$ ipython --no-banner

In [1]: import numpy as np

In [2]: np.set_printoptions(suppress=True, linewidth=200)

In [3]: J = np.loadtxt("mat.csv", delimiter=",")

In [4]: print(J)
[[3. 2. 1. 2. 5.]
 [0. 0. 0. 1. 2.]
 [3. 2. 3. 1. 0.]
 [3. 2. 3. 1. 0.]
 [3. 5. 5. 4. 1.]
 [4. 4. 3. 3. 4.]
 [6. 7. 8. 5. 1.]
 [0. 0. 0. 0. 0.]
 [0. 0. 0. 1. 2.]
 [3. 2. 3. 2. 2.]
 [5. 5. 4. 3. 3.]
 [0. 0. 0. 0. 0.]
 [2. 3. 3. 2. 0.]
 [0. 0. 0. 0. 0.]
 [0. 0. 0. 0. 0.]
 [0. 0. 0. 1. 2.]
 [2. 3. 3. 2. 0.]
 [5. 5. 6. 3. 0.]
 [2. 3. 3. 2. 0.]
 [6. 7. 8. 5. 1.]
 [1. 2. 2. 2. 1.]
 [0. 0. 0. 0. 0.]
 [0. 0. 0. 1. 2.]
 [4. 4. 5. 3. 1.]
 [3. 2. 3. 1. 0.]
 [3. 5. 5. 4. 1.]
 [0. 0. 0. 0. 0.]
 [2. 3. 3. 2. 0.]
 [2. 3. 3. 2. 0.]
 [2. 3. 3. 2. 0.]
 [0. 0. 0. 0. 0.]]

In [5]: cen = J - J.mean(axis=0)

In [6]: vecs = np.linalg.svd(cen)[2][:4]

In [7]: M2 = cen - cen @ vecs.T @ vecs

In [8]: print(np.round((cen @ vecs.T).std(axis=0), 2))
[3.85 1.35 0.65 0.29]

In [9]: print(np.round(M2.std(axis=0), 2) + 0)
[0.   0.   0.   0.01 0.  ]

In [10]: arr = np.array([[0, 0, 2, 2],
    ...:     [0, 0, 0, 0],
    ...:     [1, 0, 0, 0],
    ...:     [0, 0, -5, 2],
    ...:     [0, 0, 0, 0],
    ...:     [0, 0, -2, 0],
    ...:     [0, 4, 0, 0]])

In [11]: M2 = np.c_[arr[:, :2] @ np.array([[5, -2], [3, 4]]), np.array([-2, 0, -1, 1, 1, 0, 2])]

In [12]: print(M2)
[[ 0  0 -2]
 [ 0  0  0]
 [ 5 -2 -1]
 [ 0  0  1]
 [ 0  0  1]
 [ 0  0  0]
 [12 16  2]]

In [13]: print(np.round(np.linalg.norm(np.linalg.qr(arr)[0].T @ M2, axis=0) ** 2 / ((M2 ** 2).sum(axis=0) + 1e-12), 2))
[1.   1.   0.85]

In [14]: print(np.linalg.matrix_rank(M2))
3

In [15]: print(np.round(np.linalg.lstsq(arr, M2[:, 0])[0], 2))
[5. 3. 0. 0.]

In [16]: print(np.linalg.matrix_rank(np.c_[arr, M2]))
5

In [17]: def softmax(z):
    ...:     e = np.exp(z - z.max(axis=-1, keepdims=True))
    ...:     return e / e.sum(axis=-1, keepdims=True)
    ...: 

In [18]: print(np.round(softmax(M2[1] + -3), 2))
[0.33 0.33 0.33]

In [19]: print(np.round(softmax(M2[1]), 2))
[0.33 0.33 0.33]

In [20]: scores = M2 @ M2.T / np.sqrt(3)

In [21]: print(np.round(softmax(scores), 2) + 0)
[[0.63 0.06 0.2  0.02 0.02 0.06 0.01]
 [0.14 0.14 0.14 0.14 0.14 0.14 0.14]
 [0.   0.   0.91 0.   0.   0.   0.09]
 [0.03 0.1  0.06 0.19 0.19 0.1  0.33]
 [0.03 0.1  0.06 0.19 0.19 0.1  0.33]
 [0.14 0.14 0.14 0.14 0.14 0.14 0.14]
 [0.   0.   0.   0.   0.   0.   1.  ]]

In [22]: print(np.round(softmax(scores + np.triu(np.full(scores.shape, -np.inf), 1)), 2) + 0)
[[1.   0.   0.   0.   0.   0.   0.  ]
 [0.5  0.5  0.   0.   0.   0.   0.  ]
 [0.   0.   1.   0.   0.   0.   0.  ]
 [0.09 0.27 0.15 0.49 0.   0.   0.  ]
 [0.06 0.18 0.1  0.33 0.33 0.   0.  ]
 [0.17 0.17 0.17 0.17 0.17 0.17 0.  ]
 [0.   0.   0.   0.   0.   0.   1.  ]]

In [23]: print(softmax(scores).round(6).argmax(axis=1))
[0 0 2 6 6 0 6]

In [24]: P = arr @ np.linalg.solve(arr.T @ arr, arr.T)

In [25]: print(np.round(np.diag(P), 2))
[0.93 0.   1.   0.93 0.   0.14 1.  ]

In [26]: print(P @ arr[:, 0])
[0. 0. 1. 0. 0. 0. 0.]

In [27]: print(np.trace(P))
4.0

In [28]: print(P.round(2))
[[ 0.93  0.    0.    0.07  0.   -0.25  0.  ]
 [ 0.    0.    0.    0.    0.    0.    0.  ]
 [ 0.    0.    1.    0.    0.    0.    0.  ]
 [ 0.07  0.    0.    0.93  0.    0.25  0.  ]
 [ 0.    0.    0.    0.    0.    0.    0.  ]
 [-0.25  0.    0.    0.25  0.    0.14  0.  ]
 [ 0.    0.    0.    0.    0.    0.    1.  ]]
